% ipython --no-banner

In [1]: import numpy as np

In [2]: from numpy import linalg as LA

In [3]: np.set_printoptions(precision=4, suppress=True, linewidth=160, floatmode="fixed")

In [4]: rng = np.random.default_rng(0)

In [5]: K = rng.normal(size=(37, 7)) + 3 * np.array([2, 2, 2, -1, -1, 2, 2])

In [6]: K
Out[6]: 
array([[ 6.1257,  5.8679,  6.6404, -2.8951, -3.5357,  6.3616,  7.3040],
       [ 6.9471,  5.2963,  4.7346, -3.6233, -2.9587,  3.6750,  5.7812],
       [ 4.7541,  5.2677,  5.4557, -3.3163, -2.5884,  7.0425,  5.8715],
       [ 7.3665,  5.3348,  6.3515, -2.0965, -2.9060,  5.2565,  5.0783],
       [ 5.5423,  6.2202,  4.9904, -3.2092, -3.1592,  6.5408,  6.2147],
       [ 6.3554,  5.3462,  5.8704, -2.2160, -1.5066,  4.7409,  7.5139],
       [ 7.3459,  6.7813,  6.2645, -3.3139, -1.5420,  7.9603,  7.8016],
       [ 7.3151,  6.3574,  4.7917, -3.0045, -2.3435,  4.7116,  6.3951],
       [ 6.4299,  6.6960,  4.8159, -3.6617, -3.4364,  4.8302,  7.7394],
       [ 5.5041,  6.3290,  5.7414, -1.4165, -1.6796,  6.6334,  3.7965],
       [ 6.0520,  6.6837,  7.0040, -3.6179, -1.1780,  4.6796,  5.3385],
       [ 6.9350,  6.0491,  8.0024, -2.8115, -3.6332,  5.6224,  4.9089],
       [ 4.7223,  6.6304,  6.5812, -1.7054, -3.7546,  7.6891,  5.7126],
       [ 7.5744,  5.5672,  5.2645, -2.7502, -1.9685,  6.1610,  5.4145],
       [ 4.6588,  4.5985,  6.5027, -2.0103, -3.1643,  4.9256,  6.8730],
       [ 4.7196,  5.2869,  6.6210, -5.2501, -2.6136,  5.4184,  6.1093],
       [ 5.9243,  6.2021,  6.6942, -3.7584, -1.5790,  6.7261,  6.8437],
       [ 7.1649,  6.7876,  6.8441, -2.9244, -4.4268,  5.8650,  5.2305],
       [ 4.5773,  6.2585,  5.4315, -4.0298, -4.0430,  6.2684,  6.3587],
       [ 7.3225,  5.9861,  7.0418, -1.5977, -1.8498,  3.6347,  7.2287],
       [ 6.3396,  6.4238,  6.3712, -2.6172, -2.6806,  5.6411,  4.0984],
       [ 5.8911,  5.1963,  7.0802, -3.2888, -2.9165,  5.1504,  5.4894],
       [ 5.9885,  4.5146,  6.3007, -3.1061, -4.1857,  3.6018,  6.5131],
       [ 5.7024,  5.4700,  5.7638, -1.1835, -3.0498,  6.0866,  4.5129],
       [ 7.6473,  6.9175,  7.0669, -2.9523, -2.0833,  6.3709,  6.6132],
       [ 5.8478,  4.5261,  7.0289, -4.9350, -3.2399,  5.7955,  4.9571],
       [ 6.6131,  5.7997,  5.5631, -2.4802, -3.4766,  7.3890,  6.3515],
       [ 5.5257,  4.0557,  4.6922, -1.9132, -3.0506,  5.7169,  7.6433],
       [ 4.7174,  5.4143,  5.5274, -2.4137, -3.6635,  5.3866,  4.3949],
       [ 6.7293,  6.8061,  5.5236, -2.8367, -4.2926,  5.5282,  7.3780],
       [ 6.1357,  8.3104,  5.2128, -2.4197, -3.1955,  6.5658,  5.9928],
       [ 5.4388,  5.1324,  9.0660, -3.0773, -5.0167,  5.3514,  6.6780],
       [ 5.5000,  7.3604,  7.0024, -3.1523, -3.4722,  4.9952,  5.3000],
       [ 4.5269,  7.2044,  7.5907, -4.2561, -4.1817,  4.2315,  5.0361],
       [ 2.8937,  4.8577,  7.2969, -3.3457, -2.1454,  5.5110,  7.7607],
       [ 6.1992,  5.6180,  8.5524, -3.3245, -4.2212,  6.2019,  5.9612],
       [ 7.0663,  5.0784,  6.8047, -2.1473, -3.6677,  6.1632,  5.1692]])

In [7]: round(float(LA.norm(K[25], 1)), 4), np.round(LA.norm(K[25], np.inf), 4)
Out[7]: (36.3303, np.float64(7.0289))

In [8]: round(float(K[25] @ K[32]), 4)
Out[8]: 196.7249

In [9]: LA.norm(K, axis=0)
Out[9]: array([37.0771, 36.2929, 39.0007, 18.6488, 19.3338, 35.1645, 37.2982])

In [10]: round(float(LA.norm(K, "nuc")), 4)
Out[10]: 121.3746

In [11]: round(LA.norm(K, 1), 4), round(LA.norm(K, np.inf), 4)
Out[11]: (np.float64(234.0879), np.float64(41.0094))

In [12]: round(LA.norm(K) ** 2 / LA.norm(K, 2) ** 2, 4)
Out[12]: np.float64(1.0299)

In [13]: Xs = K - K.mean(axis=0)

In [14]: vecs = LA.svd(Xs)[2][:1]

In [15]: M2 = Xs - Xs @ vecs.T @ vecs

In [16]: np.cov(Xs @ vecs.T, rowvar=False)
Out[16]: array(1.5867)

In [17]: (Xs @ vecs.T).std(axis=0)
Out[17]: array([1.2425])

In [18]: A = np.array([[-2, 1, 3, -3], [3, 2, 0, 0], [0, 2, -2, 3], [0, 2, -2, 3]])

In [19]: LA.matrix_rank(A, rtol=0.1)
Out[19]: np.int64(3)

In [20]: np.argsort(-LA.norm(A, axis=0).round(6), kind="stable")[:3]
Out[20]: array([3, 2, 0])

In [21]: np.allclose(A[:-1].T @ LA.lstsq(A[:-1].T, A[-1])[0], A[-1])
Out[21]: True

In [22]: round(np.trace(LA.pinv(A) @ A), 4)
Out[22]: np.float64(3.0)

In [23]: u, g = A[2], A[3]

In [24]: u @ g
Out[24]: np.int64(17)

In [25]: p = (u @ g) / (u @ u) * u

In [26]: g - p
Out[26]: array([0.0000, 0.0000, 0.0000, 0.0000])

In [27]: np.round(LA.norm(u + g) ** 2 + LA.norm(u - g) ** 2, 4)
Out[27]: np.float64(68.0)

In [28]: LA.matrix_rank(np.outer(u, g))
Out[28]: np.int64(1)

In [29]: feats = np.array([[3, 2, 0, 0, -2, 1, -1],
    ...:     [1, 0, -2, -2, -4, -1, -3],
    ...:     [4, 3, 1, 1, -1, 2, 0]])

In [30]: feats
Out[30]: 
array([[ 3,  2,  0,  0, -2,  1, -1],
       [ 1,  0, -2, -2, -4, -1, -3],
       [ 4,  3,  1,  1, -1,  2,  0]])

In [31]: left, sv, Vh = LA.svd(feats)

In [32]: np.argmax(sv[:-1] / (sv[1:] + 1e-6)) + 1
Out[32]: np.int64(2)

In [33]: M2 = left[:, :2] @ np.diag(sv[:2]) @ Vh[:2]

In [34]: round(LA.norm(feats - M2, 2), 4), round(float(sv[2]), 4)
Out[34]: (np.float64(0.0), 0.0)

In [35]: np.round(np.abs(feats - M2).max(), 4)
Out[35]: np.float64(0.0)

In [36]: left, sv, Vh = LA.svd(feats)

In [37]: vecs = Vh[:(sv > 1e-8).sum()]

In [38]: x0 = feats[1] + -1 * feats[0] + rng.integers(2) * np.eye(7)[2]

In [39]: x0
Out[39]: array([-2.0000, -2.0000, -2.0000, -2.0000, -2.0000, -2.0000, -2.0000])

In [40]: np.diag(vecs.T @ vecs)
Out[40]: array([0.5161, 0.2823, 0.1532, 0.1532, 0.4758, 0.1613, 0.2581])

In [41]: round(float(LA.norm(x0 - vecs.T @ vecs @ x0)), 4)
Out[41]: 0.0

In [42]: W0 = np.load("dump.npy")

In [43]: W0
Out[43]: 
array([[0, 5, 0, 0, 0, 0],
       [0, 0, 0, 0, 3, 0],
       [0, 0, 0, 0, 0, 0],
       [0, 0, 0, 0, 0, 5],
       [0, 0, 3, 0, 0, 0],
       [0, 0, 0, 1, 0, 0]])

In [44]: P = K @ LA.solve(K.T @ K, K.T)

In [45]: round(float(np.trace(P)), 4)
Out[45]: 7.0

In [46]: np.allclose(P @ P, P)
Out[46]: True

In [47]: W0 @ W0
Out[47]: 
array([[ 0,  0,  0,  0, 15,  0],
       [ 0,  0,  9,  0,  0,  0],
       [ 0,  0,  0,  0,  0,  0],
       [ 0,  0,  0,  5,  0,  0],
       [ 0,  0,  0,  0,  0,  0],
       [ 0,  0,  0,  0,  0,  5]])

In [48]: (W0 - W0.T) / 2
Out[48]: 
array([[ 0.0000,  2.5000,  0.0000,  0.0000,  0.0000,  0.0000],
       [-2.5000,  0.0000,  0.0000,  0.0000,  1.5000,  0.0000],
       [ 0.0000,  0.0000,  0.0000,  0.0000, -1.5000,  0.0000],
       [ 0.0000,  0.0000,  0.0000,  0.0000,  0.0000,  2.0000],
       [ 0.0000, -1.5000,  1.5000,  0.0000,  0.0000,  0.0000],
       [ 0.0000,  0.0000,  0.0000, -2.0000,  0.0000,  0.0000]])

In [49]: np.allclose(W0 @ W0.T, W0.T @ W0)
Out[49]: False

In [50]: LA.determinant(W0)
AttributeError: module 'numpy.linalg' has no attribute 'determinant'


In [51]: arr = np.array([[1, 1, 1, 1, -1, -1, -1, -1],
    ...:     [1, -1, -1, 1, 1, -1, -1, 1],
    ...:     [1, -1, -1, 1, -1, 1, 1, -1],
    ...:     [1, -1, 1, -1, 1, -1, 1, -1]])

In [52]: w1 = np.array([[-1, -2, -3, 2],
    ...:     [0, -3, 1, -1],
    ...:     [3, 3, 1, 2],
    ...:     [-2, 2, 2, 0],
    ...:     [-1, -3, 1, -2],
    ...:     [1, -1, 0, -3],
    ...:     [-2, 1, 3, -2],
    ...:     [3, -2, -1, -2]])

In [53]: beta = np.array([1, 2, 0, 1])

In [54]: H = np.maximum(arr @ w1 + beta, 0)

In [55]: (H > 0).astype(int)
Out[55]: 
array([[0, 1, 0, 1],
       [0, 0, 0, 1],
       [0, 1, 0, 1],
       [0, 1, 0, 1]])

In [56]: (H > 0).mean(axis=0)
Out[56]: array([0.0000, 0.7500, 0.0000, 1.0000])

In [57]: LA.matrix_rank(H)
Out[57]: np.int64(2)

In [58]: Z = np.array([[1, 4, 1], [5, 1, 3], [5, 0, 1], [1, 5, 4]])

In [59]: H @ Z
Out[59]: 
array([[48, 72, 73],
       [ 3, 15, 12],
       [36, 12, 25],
       [32, 40, 43]])

In [60]: (H @ Z).round(6).argmax(axis=1)
Out[60]: array([2, 1, 0, 2])

In [61]: w1 @ Z
Out[61]: 
array([[-24,   4,  -2],
       [-11,  -8, -12],
       [ 25,  25,  21],
       [ 18,  -6,   6],
       [-13, -17, -17],
       [ -7, -12, -14],
       [ 16, -17,  -4],
       [-14,   0, -12]])

In [62]: u, g = arr[0], arr[3]

In [63]: u @ g
Out[63]: np.int64(0)

In [64]: u @ u
Out[64]: np.int64(8)

In [65]: p = (u @ g) / (u @ u) * u

In [66]: g - p
Out[66]: array([ 1.0000, -1.0000,  1.0000, -1.0000,  1.0000, -1.0000,  1.0000, -1.0000])

In [67]: np.outer(u, g)
Out[67]: 
array([[ 1, -1,  1, -1,  1, -1,  1, -1],
       [ 1, -1,  1, -1,  1, -1,  1, -1],
       [ 1, -1,  1, -1,  1, -1,  1, -1],
       [ 1, -1,  1, -1,  1, -1,  1, -1],
       [-1,  1, -1,  1, -1,  1, -1,  1],
       [-1,  1, -1,  1, -1,  1, -1,  1],
       [-1,  1, -1,  1, -1,  1, -1,  1],
       [-1,  1, -1,  1, -1,  1, -1,  1]])

In [68]: p
Out[68]: array([ 0.0000,  0.0000,  0.0000,  0.0000, -0.0000, -0.0000, -0.0000, -0.0000])

In [69]: (g - p) @ u
Out[69]: np.float64(0.0)

In [70]: gram = arr.T @ arr

In [71]: LA.matrix_rank(gram)
Out[71]: np.int64(4)

In [72]: np.trace(gram), (arr ** 2).sum()
Out[72]: (np.int64(32), np.int64(32))

In [73]: np.diag(gram)
Out[73]: array([4, 4, 4, 4, 4, 4, 4, 4])

In [74]: np.allclose(gram, gram.T)
Out[74]: True

In [75]: X = np.load("m.npy")

In [76]: X
Out[76]: 
array([[ 1,  0,  0],
       [ 0,  1,  0],
       [ 0,  0, -2]])

In [77]: evals, vecs = LA.eigh(X)

In [78]: x0 = np.array([0, 2, -3])

In [79]: vecs * np.abs(evals) @ vecs.T
Out[79]: 
array([[1.0000, 0.0000, 0.0000],
       [0.0000, 1.0000, 0.0000],
       [0.0000, 0.0000, 2.0000]])

In [80]: np.abs(X).sum(axis=1).max(), np.abs(evals).max()
Out[80]: (np.int64(2), np.float64(2.0))

In [81]: x0 @ X @ x0
Out[81]: np.int64(-14)

In [82]: np.round(x0 @ X @ x0 / (x0 @ x0), 4), evals[0], evals[-1]
Out[82]: (np.float64(-1.0769), np.float64(-2.0), np.float64(1.0))

In [83]: P = np.triu(np.array([[1, 0, 2], [-2, 1, 2], [-2, 1, 3]]), 1) + np.eye(3)

In [84]: M2 = P @ X @ LA.inv(P)

In [85]: LA.matrix_rank(M2)
Out[85]: np.int64(3)

In [86]: M2
Out[86]: 
array([[ 1.0000,  0.0000, -6.0000],
       [ 0.0000,  1.0000, -6.0000],
       [ 0.0000,  0.0000, -2.0000]])

In [87]: np.trace(M2), np.trace(X)
Out[87]: (np.float64(0.0), np.int64(0))

In [88]: x0 = np.array([1, 5, 2])

In [89]: rhs = X @ x0

In [90]: beta, lr = np.zeros(3), 1 / LA.norm(X, 2) ** 2

In [91]: for i in range(6):
    ...:     beta -= lr * X.T @ (X @ beta - rhs)
    ...:     if i % 1 == 0: print(i, round(LA.norm(X @ beta - rhs), 4))
    ...: 
0 3.8243
1 2.8682
2 2.1511
3 1.6134
4 1.21
5 0.9075

In [92]: beta
Out[92]: array([0.8220, 4.1101, 2.0000])

In [93]: M = np.loadtxt("block10.csv", delimiter=",")

In [94]: M
Out[94]: 
array([[-59.6642, -40.8505, -41.7520,   0.5167, -40.3553],
       [-60.5937, -40.0202, -39.5915,  -0.2643, -38.8215],
       [-59.5489, -39.9715, -40.5218,   0.3436, -40.3225],
       [-60.8183, -39.7000, -42.0478,   1.1961, -40.1252],
       [-58.9912, -41.0147, -38.2203,   0.5009, -39.8236],
       [-60.2320, -39.7576, -40.2565,  -0.0239, -41.2070],
       [-57.7116, -39.7832, -40.3647,   0.1947, -40.7349],
       [-59.6744, -41.1329, -39.3011,   1.7429, -39.9253],
       [-61.9501, -40.2333, -39.1569,   0.9306, -38.9034],
       [-60.1195, -40.9534, -41.1416,  -0.4256, -39.8748],
       [-60.4007, -41.2777, -38.9822,   0.7977, -39.8502],
       [-60.3092, -40.0883, -39.8774,   0.3129, -39.8844],
       [-57.7386, -39.6124, -42.1077,   2.0973, -41.2020],
       [-59.2862, -39.5023, -40.2666,  -0.8419, -39.6813],
       [-59.2899, -40.9813, -40.2046,   0.9929, -40.5768]])

In [95]: Xs = M - M.mean(axis=0)

In [96]: vecs = LA.svd(Xs)[2][:1]

In [97]: M2 = Xs - Xs @ vecs.T @ vecs

In [98]: (Xs @ vecs.T).std(axis=0)
Out[98]: array([1.3486])

In [99]: np.diag(vecs.T @ vecs)
Out[99]: array([0.3551, 0.0324, 0.4237, 0.0240, 0.1647])

In [100]: gram = np.cov(M, rowvar=False)

In [101]: np.argwhere(np.triu(np.abs(np.corrcoef(M.T)) > 0.8, 1))
Out[101]: array([], shape=(0, 2), dtype=int64)

In [102]: np.corrcoef(M.T)
Out[102]: 
array([[ 1.0000,  0.1409, -0.2422,  0.1410, -0.6455],
       [ 0.1409,  1.0000, -0.4242, -0.1892, -0.1993],
       [-0.2422, -0.4242,  1.0000, -0.1454,  0.5128],
       [ 0.1410, -0.1892, -0.1454,  1.0000, -0.2873],
       [-0.6455, -0.1993,  0.5128, -0.2873,  1.0000]])

In [103]: LA.eigvalsh(gram)[::-1]
Out[103]: array([1.9485, 0.9966, 0.6509, 0.2586, 0.1681])

In [104]: round(float(np.corrcoef(M[:, 4], M[:, 2])[0, 1]), 4)
Out[104]: 0.5128

In [105]: M2 = M / np.sqrt((M ** 2).mean(axis=1, keepdims=True))

In [106]: LA.matrix_rank(M - M.mean(axis=1, keepdims=True))
Out[106]: np.int64(4)

In [107]: M2[12]
Out[107]: array([-1.4105, -0.9677, -1.0287,  0.0512, -1.0065])

In [108]: mat = np.load("x.npy")

In [109]: mat
Out[109]: 
array([[ 5,  6,  2],
       [ 6, 17,  3],
       [ 2,  3,  9]])

In [110]: np.poly(mat)
Out[110]: array([   1.0000,  -31.0000,  234.0000, -400.0000])

In [111]: LA.eigvals(mat)
Out[111]: array([ 2.4308, 20.5692,  8.0000])

In [112]: np.einsum("ii->", mat)
Out[112]: np.int64(31)

In [113]: round(float(LA.det(2 * mat)), 4), round(LA.det(mat), 4)
Out[113]: (3200.0, np.float64(400.0))

In [114]: np.einsum("ij,ji->", mat, mat)
Out[114]: np.int64(493)
